$ python3 -q
>>> import numpy as np
>>> from numpy import linalg as LA
>>> np.set_printoptions(precision=2, suppress=True, linewidth=160, floatmode="fixed")
>>> rd = lambda a: np.round(a, 2) + 0
>>> arr = -1 * np.eye(3) + np.ones((3, 3))
>>> print(arr)
[[0.00 1.00 1.00]
 [1.00 0.00 1.00]
 [1.00 1.00 0.00]]
>>> evals, V = LA.eigh(arr)
>>> x0 = np.array([1, 0, -1])
>>> print(rd(V * np.maximum(evals, 0) @ V.T))
[[0.67 0.67 0.67]
 [0.67 0.67 0.67]
 [0.67 0.67 0.67]]
>>> print((np.sign(V[:, -1].round(6)) == np.sign(V[0, -1].round(6))).astype(int))
[1 1 1]
>>> print(np.abs(arr).sum(axis=1).max(), rd(np.abs(evals).max()))
2.0 2.0
>>> P = np.triu(np.array([[5, 2, 0], [1, 3, 5], [0, 1, 3]]), 1) + np.eye(3)
>>> M2 = P @ arr @ LA.inv(P)
>>> print(P @ arr - arr @ P)
[[ 2.00  0.00 -3.00]
 [ 5.00  3.00  0.00]
 [ 0.00 -2.00 -5.00]]
>>> print(rd(np.poly(M2)))
[ 1.00  0.00 -3.00 -2.00]
>>> print(np.trace(M2), np.trace(arr))
0.0 0.0
>>> rng = np.random.default_rng(10)
>>> labels = rng.permutation(3)
>>> print(labels)
[2 1 0]
>>> M2 = arr[labels][:, labels]
>>> print(np.diag(M2))
[0.00 0.00 0.00]
>>> print(np.trace(arr))
0.0
>>> print(rd(LA.matrix_power(arr, 4)))
[[6.00 5.00 5.00]
 [5.00 6.00 5.00]
 [5.00 5.00 6.00]]
>>> print(rd(LA.det(arr)))
2.0
>>> print(np.allclose(arr @ arr.T, arr.T @ arr))
True
>>> arr.inv()
Traceback (most recent call last):
  File "<python-input-25>", line 1, in <module>
    arr.inv()
    ^^^^^^^
AttributeError: 'numpy.ndarray' object has no attribute 'inv'
>>> print(np.allclose(arr @ arr.T, arr.T @ arr))
True
>>> print(arr @ np.ones(3))
[2.00 2.00 2.00]
>>> print(np.fft.fft(arr[0]))
[ 2.00+0.00j -1.00+0.00j -1.00+0.00j]
>>> print(arr @ (-1.0) ** np.arange(3))
[0.00 2.00 0.00]
>>> m1 = np.array([[-3.0, 1.0, 0.0], [0.0, -3.0, 1.0], [0.0, 0.0, -3.0]])
>>> M2 = m1 / LA.norm(m1, axis=1, keepdims=True)
>>> cov = M2 @ M2.T
>>> print(np.argwhere(np.triu(np.abs(cov) > 0.95, 1)))
[]
>>> print(rd(cov))
[[ 1.00 -0.30  0.00]
 [-0.30  1.00 -0.32]
 [ 0.00 -0.32  1.00]]
>>> P = np.triu(np.array([[8, -9, 8], [6, 6, -5], [-7, -2, -4]]), 1) + np.eye(3)
>>> M2 = P @ m1 @ LA.inv(P)
>>> print(P @ m1 - m1 @ P)
[[ 0.00  0.00 -4.00]
 [ 0.00  0.00  0.00]
 [ 0.00  0.00  0.00]]
>>> T = np.stack([m1, -2 * m1, m1[::-1]])
>>> print(rd(LA.det(T)))
[-27.00 216.00  27.00]
>>> print(np.einsum("bij,cij->bc", T, T))
[[ 29.00 -58.00  10.00]
 [-58.00 116.00 -20.00]
 [ 10.00 -20.00  29.00]]
>>> print(LA.matrix_rank(T))
[3 3 3]
>>> print(T.shape)
(3, 3, 3)
>>> print(np.einsum("ii->", m1))
-9.0
>>> print(rd(LA.det(m1[::-1])))
27.0
>>> print(rd(LA.det(m1.T)))
-27.0
>>> print(rd(LA.eigvals(m1).sum().real))
-9.0
>>> print(np.poly(m1))
[ 1.00  9.00 27.00 27.00]
>>> evals, V = LA.eig(m1)
>>> print(rd(np.sort(LA.eigvals(m1.T))))
[-3.00 -3.00 -3.00]
>>> print(rd(np.sort(LA.eigvals(m1 @ m1))))
[9.00 9.00 9.00]
>>> print(np.prod(evals))
-27.0
>>> F = np.loadtxt("a.csv", delimiter=",")
>>> print(rd(F))
[[ 0.21  0.56  0.56 -0.56]
 [ 0.56  0.60 -0.40  0.40]
 [ 0.56 -0.40  0.60  0.40]
 [-0.56  0.40  0.40  0.60]]
>>> x0 = np.array([2, 7, 2, 3])
>>> print(4 - LA.matrix_rank(F - np.eye(4), tol=1e-8))
3
>>> print(rd(LA.norm(x0)), rd(LA.norm(F @ x0)))
8.12 8.12
>>> feats = np.load("m.npy")
>>> print(feats)
[[-0.46 -5.09 -4.51]
 [ 4.48 14.48  9.33]
 [-4.58 -8.57 -3.13]
 [-1.86  0.45  2.12]
 [ 9.26 25.23 11.51]
 [ 1.94 -1.15 -3.34]
 [-0.09  6.73  5.66]
 [ 2.04  3.57  1.06]
 [ 3.73  9.62  6.05]
 [-0.96 -0.31  1.10]
 [ 2.43  4.12  1.73]
 [-3.14 -8.16 -3.88]
 [ 3.00  1.78 -1.43]]
>>> P = feats @ LA.solve(feats.T @ feats, feats.T)
>>> print(rd(np.diag(P)))
[0.12 0.40 0.16 0.15 0.83 0.21 0.28 0.03 0.40 0.05 0.10 0.06 0.20]
>>> print(rd(LA.eigvalsh(P)))
[0.00 0.00 0.00 0.00 0.00 0.00 0.00 0.00 0.00 0.00 1.00 1.00 1.00]
>>> A = np.load("w.npy")
>>> print(A)
[[-1.53  2.20 -1.31]
 [ 2.20  1.01 -0.38]
 [-1.31 -0.38  1.52]]
>>> evals, V = LA.eig(A)
>>> print(rd(np.sort(LA.eigvals(LA.inv(A)))))
[-0.33  0.33  1.00]
>>> print(rd(np.sort(LA.eigvals(A @ A))))
[1.00 9.03 9.04]
>>> W0 = np.load("dump.npy")
>>> print(rd(W0))
[[1.00 0.00 0.00]
 [0.33 0.33 0.33]
 [0.00 0.00 1.00]]
>>> x0 = np.array([-2, 1, 5])
>>> rhs = W0 @ x0
>>> print(rd(rhs))
[-2.00  1.33  5.00]
>>> print(rd(LA.solve(W0, W0[:, 0])))
[1.00 0.00 0.00]
>>> print(rd(LA.solve(W0, 4 * rhs)))
[-8.00  4.00 20.00]
>>> print(rd(LA.solve(W0.T, W0[1])))
[0.00 1.00 0.00]
>>> X = np.load("run2.npy")
>>> print(rd(X))
[[-0.92  2.64  4.14]
 [-4.08  1.06 -2.69]
 [ 4.22 -2.66 -0.29]
 [ 2.76 -3.07 -2.82]
 [ 3.10  0.14  3.92]
 [ 3.43 -0.20  3.63]
 [-3.68  2.99  1.59]
 [ 4.24 -2.64 -0.24]
 [ 4.41 -1.95  1.33]
 [ 4.41 -1.99  1.26]
 [ 2.05 -2.97 -3.46]
 [ 3.41 -3.05 -2.02]
 [ 4.29 -2.57 -0.04]
 [-4.21  1.30 -2.37]
 [ 4.34 -2.48  0.19]]
>>> print(LA.lstsq(X[:-1].T, X[-1])[2])
2
>>> print(np.abs(np.diag(LA.qr(X)[1])) > 1e-9)
[ True  True False]
>>> print(np.allclose(X[:-1].T @ LA.lstsq(X[:-1].T, X[-1])[0], X[-1]))
True
>>> labels = X[:, 2] > np.median(X[:, 2])
>>> f = X[labels].mean(axis=0) - X[~labels].mean(axis=0)
>>> print(labels.astype(int))
[1 0 0 0 1 1 1 0 1 1 0 0 0 0 1]
>>> print(np.argsort(-np.abs(f).round(6), kind="stable"))
[2 1 0]
>>> cent = X[[1, 12]].astype(float)
>>> for _ in range(6):
...     labels = LA.norm(X[:, None] - cent, axis=-1).argmin(axis=1)
...     cent = np.array([X[labels == j].mean(axis=0) for j in range(2)])
... 
>>> print(labels)
[0 0 1 1 1 1 0 1 1 1 1 1 1 0 1]
>>> print(rd(cent[1] - cent[0]))
[ 6.91 -4.13 -0.04]
>>> print(np.bincount(labels))
[ 4 11]
>>> print(rd(cent))
[[-3.22  2.00  0.17]
 [ 3.70 -2.13  0.13]]
>>> W = np.array([[1, 2, -2, -2, -3, 0], [2, -1, -2, 3, 2, -1], [-3, -1, 1, 2, -2, 3]])
>>> c = np.array([3, 1, 2, 3, 3, 2])
>>> hid = np.maximum(X @ W + c, 0)
>>> print(LA.matrix_rank(hid))
6
>>> cent = np.array([[-1, 2], [1, -2], [2, 2], [0, -1], [1, 1], [2, 1]])
>>> print(W @ cent)
[[-6 -7]
 [-7  0]
 [ 8 -3]]
>>> J = np.load("out18.npy")
>>> print(J)
[[ 2.50 -0.70 -0.10]
 [ 1.00  1.80 -1.10]
 [-0.80 -0.60  1.00]
 [-0.90  0.90  1.40]]
>>> labels = rng.permutation(3)
>>> M2 = J[:, labels] * rng.choice([-1, 1], 3)
>>> print(M2)
[[-0.70 -0.10  2.50]
 [ 1.80 -1.10  1.00]
 [-0.60  1.00 -0.80]
 [ 0.90  1.40 -0.90]]
>>> left, _, vt = LA.svd(J.T @ M2)
>>> print(rd(LA.lstsq(J, M2)[0]))
[[0.00 0.00 1.00]
 [1.00 0.00 0.00]
 [0.00 1.00 0.00]]
>>> def softmax(z):
...     e = np.exp(z - z.max(axis=-1, keepdims=True))
...     return e / e.sum(axis=-1, keepdims=True)
... 
>>> print(rd(softmax(10 * J[2])))
[0.00 0.00 1.00]
>>> print(rd(softmax(J).sum(axis=1)))
[1.00 1.00 1.00 1.00]
>>> print(rd(softmax(J[2])))
[0.12 0.15 0.73]
>>> S = J @ J.T / np.sqrt(3)
>>> print(softmax(S).round(6).argmax(axis=1))
[0 1 2 3]
>>> print(rd(softmax(S)))
[[0.95 0.04 0.01 0.00]
 [0.08 0.89 0.01 0.02]
 [0.06 0.03 0.51 0.40]
 [0.02 0.06 0.22 0.71]]
>>> print(rd(softmax(S)[2] @ J))
[-0.59  0.06  1.03]
>>> print(rd(softmax(S + np.triu(np.full(S.shape, -np.inf), 1))))
[[1.00 0.00 0.00 0.00]
 [0.09 0.91 0.00 0.00]
 [0.10 0.05 0.85 0.00]
 [0.02 0.06 0.22 0.71]]
